$ python -q
>>> import numpy as np
>>> import numpy.linalg as la
>>> np.set_printoptions(precision=3, suppress=True, linewidth=200)
>>> data = np.loadtxt("block8.csv", delimiter=",")
>>> data
array([[2., 1., 2.],
       [1., 1., 0.],
       [2., 0., 7.]])
>>> # symmetric
>>> print(data.sum(axis=0))
[5. 2. 9.]
>>> data.shape
(3, 3)
>>> data.sum(axis=1)
array([5., 2., 9.])
>>> np.diff(data, axis=0)
array([[-1.,  0., -2.],
       [ 1., -1.,  7.]])
>>> np.count_nonzero(data)
np.int64(7)
>>> round(la.norm(data), 3)
np.float64(8.0)
>>> evals, V = la.eigh(data)
>>> vec = np.array([0, 0, 1])
>>> print(V * np.sqrt(evals) @ V.T)
[[ 1.207  0.504  0.537]
 [ 0.504  0.86  -0.079]
 [ 0.537 -0.079  2.589]]
>>> vec @ data @ vec
np.float64(7.0)
>>> np.abs(data).sum(axis=1).max(), np.round(np.abs(evals).max(), 3)
(np.float64(9.0), np.float64(7.718))
>>> vec @ data @ vec / (vec @ vec), round(evals[0], 3), np.round(evals[-1], 3)
(np.float64(7.0), np.float64(0.185), np.float64(7.718))
>>> print((np.sign(V[:, -1].round(6)) == np.sign(V[0, -1].round(6))).astype(int))
[1 1 1]
>>> J = np.load("sample11.npy")
>>> print(J)
[[ 9  0  6  9 -3]
 [ 6  0  4  6 -2]
 [ 6  0  4  6 -2]
 [ 9  0  6  9 -3]]
>>> # rows 1 and 2 are equal
>>> print(round(float(la.norm(J, 2) / la.norm(J)), 3))
1.0
>>> la.cond(J) > 100
np.True_
>>> print(la.matrix_rank(J, rtol=0.1))
1
>>> rank = la.matrix_rank(J)
>>> rank
np.int64(1)
>>> N = la.svd(J)[2][rank:].T
>>> [int(la.matrix_rank(np.delete(J, i, axis=0))) for i in range(4)]
[1, 1, 1, 1]
>>> np.allclose(J @ N, 0)
True
>>> print(np.round(J @ N, 3) + 0)
[[0. 0. 0. 0.]
 [0. 0. 0. 0.]
 [0. 0. 0. 0.]
 [0. 0. 0. 0.]]
>>> [int(la.matrix_rank(J[:i])) for i in range(1, len(J) + 1)]
[1, 1, 1, 1]
>>> left, s, Vt = la.svd(J, full_matrices=False)
>>> s.round(3) + 0
array([24.454,  0.   ,  0.   ,  0.   ])
>>> np.abs(Vt[0])
array([0.626, 0.   , 0.417, 0.626, 0.209])
>>> round(float(np.sqrt((s ** 2).sum())), 3), round(la.norm(J), 3)
(24.454, np.float64(24.454))
>>> (s > 1e-8).sum()
np.int64(1)
>>> print(np.abs(left[:, 0]).round(6).argmax())
0
>>> np.round(s / s[0], 3) + 0
array([1., 0., 0., 0.])
